$ ipython --no-banner

In [1]: import numpy as np

In [2]: np.set_printoptions(suppress=True, linewidth=140)

In [3]: M2 = np.array([[-2, -4, -4, -3], [-5, 4, 3, 3], [5, 3, 4, 0], [5, 5, 3, -4]])

In [4]: mat = np.triu(M2)

In [5]: print(mat)
[[-2 -4 -4 -3]
 [ 0  4  3  3]
 [ 0  0  4  0]
 [ 0  0  0 -4]]

In [6]: print(mat.sum(axis=1))
[-13  10   4  -4]

In [7]: print(np.abs(mat).max())
4

In [8]: print(np.round(mat.mean(axis=0), 1))
[-0.5  0.   0.8 -1. ]

In [9]: mat[:, 4]
IndexError: index 4 is out of bounds for axis 1 with size 4


In [10]: O, vecs = np.linalg.qr(mat[:, :2])[0], np.linalg.qr(mat[:, 2:])[0]

In [11]: sv = np.linalg.svd(O.T @ vecs, compute_uv=False)

In [12]: print((sv > 0.9).sum())
0

In [13]: print(sv.round(1))
[0.9 0.1]

In [14]: print(np.linalg.matrix_rank(mat - mat[0, 0] * np.eye(4)))
3

In [15]: X = np.array([[3, 2, 3, 4, 5, 5], [4, 3, 4, 5, 6, 6], [7, 6, 7, 8, 9, 9]])

In [16]: print(X)
[[3 2 3 4 5 5]
 [4 3 4 5 6 6]
 [7 6 7 8 9 9]]

In [17]: # columns 0 and 2 are equal

In [18]: U, sv, Vh = np.linalg.svd(X)

In [19]: print(np.argmax(sv[:-1] / (sv[1:] + 1e-6)) + 1)
2

In [20]: print(sv.round(1) + 0)
[24.2  1.4  0. ]

In [21]: M2 = U[:, :2] @ np.diag(sv[:2]) @ Vh[:2]

In [22]: print(M2.round(1))
[[3. 2. 3. 4. 5. 5.]
 [4. 3. 4. 5. 6. 6.]
 [7. 6. 7. 8. 9. 9.]]

In [23]: print(round(np.linalg.norm(X - M2, 2), 1), round(float(sv[2]), 1))
0.0 0.0

In [24]: print(np.linalg.matrix_rank(M2))
2

In [25]: print(round(np.abs(X - M2).max(), 1))
0.0

In [26]: u = np.array([2, 2, 2, 1])

In [27]: M2 = mat + np.outer(u, np.eye(4)[1])

In [28]: print(np.linalg.matrix_rank(np.linalg.inv(M2) - np.linalg.inv(mat), tol=1e-8))
1

In [29]: print(np.linalg.matrix_rank(M2 - mat))
1

In [30]: U, sv, Vh = np.linalg.svd(X)

In [31]: vecs = Vh[:(sv > 1e-8).sum()]

In [32]: rng = np.random.default_rng(14)

In [33]: x = X[2] + -3 * X[1] + rng.integers(2) * np.eye(6)[3]

In [34]: print(x)
[-5. -3. -5. -7. -9. -9.]

In [35]: print(np.allclose(vecs.T @ vecs @ x, x))
True

In [36]: print(np.round(vecs.T @ vecs, 1) + 0)
[[ 0.2  0.3  0.2  0.1  0.   0. ]
 [ 0.3  0.5  0.3  0.1 -0.1 -0.1]
 [ 0.2  0.3  0.2  0.1  0.   0. ]
 [ 0.1  0.1  0.1  0.2  0.2  0.2]
 [ 0.  -0.1  0.   0.2  0.4  0.4]
 [ 0.  -0.1  0.   0.2  0.4  0.4]]

In [37]: print(np.round(np.diag(vecs.T @ vecs), 1))
[0.2 0.5 0.2 0.2 0.4 0.4]
